In [1]: import numpy as np

In [2]: np.set_printoptions(suppress=True, linewidth=200)

In [3]: def rnd(a):
   ...:     return np.round(a, 2) + 0
   ...: 

In [4]: F = np.load("layer8.npy")

In [5]: print(F)
[[  0.67   3.2    8.53   3.32   3.91]
 [ -7.7   -6.69   1.42  -6.88 -16.09]
 [-17.07   2.78 -14.58 -15.52   3.04]
 [ 14.36  12.28   6.14 -12.22  21.38]
 [  6.91  -6.11   3.07 -17.76  -0.42]
 [-16.6   -2.69   6.95   8.8  -19.76]
 [ -1.26  -4.05   8.6   -6.06   3.58]
 [ -9.77   5.5  -11.13  -2.92 -15.8 ]
 [ 10.26 -14.41  -9.96  13.82  13.66]
 [-10.57   8.37   7.83   7.19   3.6 ]
 [  4.82   6.6   -3.88  -5.76   1.63]
 [ 25.63 -10.03   3.19   6.79  -6.06]
 [ -3.89  -7.69   5.66  12.18   5.22]
 [  7.9    3.39   0.63  -6.92   4.02]
 [  6.94 -12.8   -9.06   9.47   8.8 ]
 [  0.95  -9.31  10.5   -5.73 -12.12]
 [  5.6   -7.08   2.73   4.19  -4.85]
 [-24.08   5.4   -3.02   4.53  -3.83]
 [ -6.61   1.33  -8.97  18.81 -10.72]
 [  6.22   4.05  16.82  -7.7   -4.09]
 [  3.69   2.61   0.37  -6.41  18.08]
 [  4.33  -2.8   10.57 -17.93  -0.16]
 [  6.41 -11.15  -2.23   5.05  14.19]
 [ -5.2    2.77   0.36  -0.62  -9.4 ]
 [ -7.61   3.83   0.3   12.59  13.28]
 [  3.97  -6.93 -10.62   0.58   3.38]
 [  9.78  -1.14   4.34   5.13   4.04]
 [-12.17  -6.78  -1.23   5.36   0.7 ]
 [  6.48  -8.09   1.32   0.83  -2.66]
 [ -5.41  -3.89 -10.65 -12.68   6.2 ]
 [ -5.02  -2.65   6.84   7.29   4.95]
 [ 10.89  -9.91   6.45  -0.01  -7.45]
 [ 11.39  -7.4   -9.32  -5.37  11.55]
 [ 15.19   1.39  -1.74  -3.84 -11.42]
 [  1.67   6.28 -12.57 -12.75   4.12]
 [ 13.46  14.92   0.29 -25.08  -1.23]
 [-15.62   0.89  -4.24   9.47  12.16]
 [  0.18  -0.03   1.22   2.89  -6.92]
 [ -2.77  -5.47   7.16  -6.57  -3.91]
 [ -1.81  -9.43  -4.27  -9.05  10.5 ]
 [  6.75  -2.45  -8.46  -3.83   3.02]
 [  6.37  11.94  -8.28 -14.39   6.03]
 [ -6.74  -3.52  -6.51  11.74   8.79]
 [ -4.77 -13.95  -1.02  -4.17  -3.11]
 [ -2.85   1.03   9.06 -11.88  -5.92]]

In [6]: Xs = F - F.mean(axis=0)

In [7]: U, sv, VT = np.linalg.svd(Xs, full_matrices=False)

In [8]: print(rnd(VT[0] * np.sign(VT[0, np.abs(VT[0]).argmax()])))
[ 0.68  0.15  0.06 -0.68  0.24]

In [9]: print(rnd(sv))
[74.13 65.81 59.98 45.43 38.27]

In [10]: print((np.sign(U[:, 0]) == np.sign(U[0, 0])).astype(int))
[1 1 1 0 0 1 0 1 1 1 0 0 1 0 1 1 1 1 1 0 0 0 0 1 1 0 0 1 0 0 1 0 0 0 0 0 1 1 1 0 0 0 1 1 0]

In [11]: print(np.searchsorted(np.cumsum(sv ** 2) / (sv ** 2).sum(), 0.9) + 1)
4

In [12]: print(rnd((sv ** 2).sum() ** 2 / (sv ** 4).sum()))
4.21

In [13]: Xs = F - F.mean(axis=0)

In [14]: evecs = np.linalg.svd(Xs)[2][:3]

In [15]: Y = Xs - Xs @ evecs.T @ evecs

In [16]: print(rnd(np.linalg.norm(Y) / np.linalg.norm(Xs)))
0.46

In [17]: Y = F / np.sqrt((F ** 2).mean(axis=1, keepdims=True))

In [18]: print(rnd(np.linalg.norm(Y, axis=1)))
[2.24 2.24 2.24 2.24 2.24 2.24 2.24 2.24 2.24 2.24 2.24 2.24 2.24 2.24 2.24 2.24 2.24 2.24 2.24 2.24 2.24 2.24 2.24 2.24 2.24 2.24 2.24 2.24 2.24 2.24 2.24 2.24 2.24 2.24 2.24 2.24 2.24 2.24 2.24
 2.24 2.24 2.24 2.24 2.24 2.24]

In [19]: print(np.linalg.matrix_rank(F - F.mean(axis=1, keepdims=True)))
4

In [20]: theta = np.radians(72)

In [21]: R = np.eye(5)

In [22]: R[1, 1] = R[3, 3] = np.cos(theta)

In [23]: R[1, 3], R[3, 1] = -np.sin(theta), np.sin(theta)

In [24]: print(rnd(R))
[[ 1.    0.    0.    0.    0.  ]
 [ 0.    0.31  0.   -0.95  0.  ]
 [ 0.    0.    1.    0.    0.  ]
 [ 0.    0.95  0.    0.31  0.  ]
 [ 0.    0.    0.    0.    1.  ]]

In [25]: Y = F @ R.T

In [26]: print(rnd(np.linalg.det(R)), rnd(np.trace(R)))
1.0 3.62

In [27]: print(rnd(np.linalg.svd(F, compute_uv=False)), rnd(np.linalg.svd(Y, compute_uv=False)))
[74.75 65.92 59.98 45.89 40.27] [74.75 65.92 59.98 45.89 40.27]

In [28]: print(np.allclose(F @ F.T, Y @ Y.T))
True
